$ ipython --no-banner

In [1]: import numpy as np

In [2]: np.set_printoptions(precision=2, suppress=True, linewidth=140, floatmode="fixed")

In [3]: def tidy(a):
   ...:     return np.round(a, 2) + 0
   ...: 

In [4]: K = np.load("a.npy")

In [5]: K
Out[5]: 
array([[0, 0, 0, 0, 0, 0, 1, 1, 0, 0, 1],
       [0, 0, 1, 1, 0, 1, 0, 0, 1, 1, 0],
       [0, 1, 0, 0, 0, 1, 0, 0, 1, 1, 0],
       [0, 1, 0, 0, 0, 1, 0, 0, 0, 0, 0],
       [0, 0, 0, 0, 0, 0, 1, 1, 0, 0, 1],
       [0, 1, 1, 1, 0, 0, 0, 0, 1, 1, 0],
       [1, 0, 0, 0, 1, 0, 0, 0, 0, 0, 1],
       [1, 0, 0, 0, 1, 0, 0, 0, 0, 0, 1],
       [0, 1, 1, 0, 0, 1, 0, 0, 0, 1, 0],
       [0, 1, 1, 0, 0, 1, 0, 0, 1, 0, 0],
       [1, 0, 0, 0, 1, 0, 1, 1, 0, 0, 0]])

In [6]: # rows 0 and 4 are equal

In [7]: left, s, VT = np.linalg.svd(K)

In [8]: evecs = VT[:(s > 1e-8).sum()]

In [9]: rng = np.random.default_rng(599918)

In [10]: x = K[7] + 5 * K[9] + rng.integers(2) * np.eye(11)[2]

In [11]: x
Out[11]: array([1.00, 5.00, 5.00, 0.00, 1.00, 5.00, 0.00, 0.00, 5.00, 0.00, 1.00])

In [12]: tidy(evecs.T @ evecs)
Out[12]: 
array([[0.50, 0.00, 0.00, 0.00, 0.50, 0.00, 0.00, 0.00, 0.00, 0.00, 0.00],
       [0.00, 1.00, 0.00, 0.00, 0.00, 0.00, 0.00, 0.00, 0.00, 0.00, 0.00],
       [0.00, 0.00, 1.00, 0.00, 0.00, 0.00, 0.00, 0.00, 0.00, 0.00, 0.00],
       [0.00, 0.00, 0.00, 1.00, 0.00, 0.00, 0.00, 0.00, 0.00, 0.00, 0.00],
       [0.50, 0.00, 0.00, 0.00, 0.50, 0.00, 0.00, 0.00, 0.00, 0.00, 0.00],
       [0.00, 0.00, 0.00, 0.00, 0.00, 1.00, 0.00, 0.00, 0.00, 0.00, 0.00],
       [0.00, 0.00, 0.00, 0.00, 0.00, 0.00, 0.50, 0.50, 0.00, 0.00, 0.00],
       [0.00, 0.00, 0.00, 0.00, 0.00, 0.00, 0.50, 0.50, 0.00, 0.00, 0.00],
       [0.00, 0.00, 0.00, 0.00, 0.00, 0.00, 0.00, 0.00, 1.00, 0.00, 0.00],
       [0.00, 0.00, 0.00, 0.00, 0.00, 0.00, 0.00, 0.00, 0.00, 1.00, 0.00],
       [0.00, 0.00, 0.00, 0.00, 0.00, 0.00, 0.00, 0.00, 0.00, 0.00, 1.00]])

In [13]: np.allclose(evecs.T @ evecs @ x, x)
Out[13]: True

In [14]: tidy(np.linalg.norm(x - evecs.T @ evecs @ x))
Out[14]: np.float64(0.0)
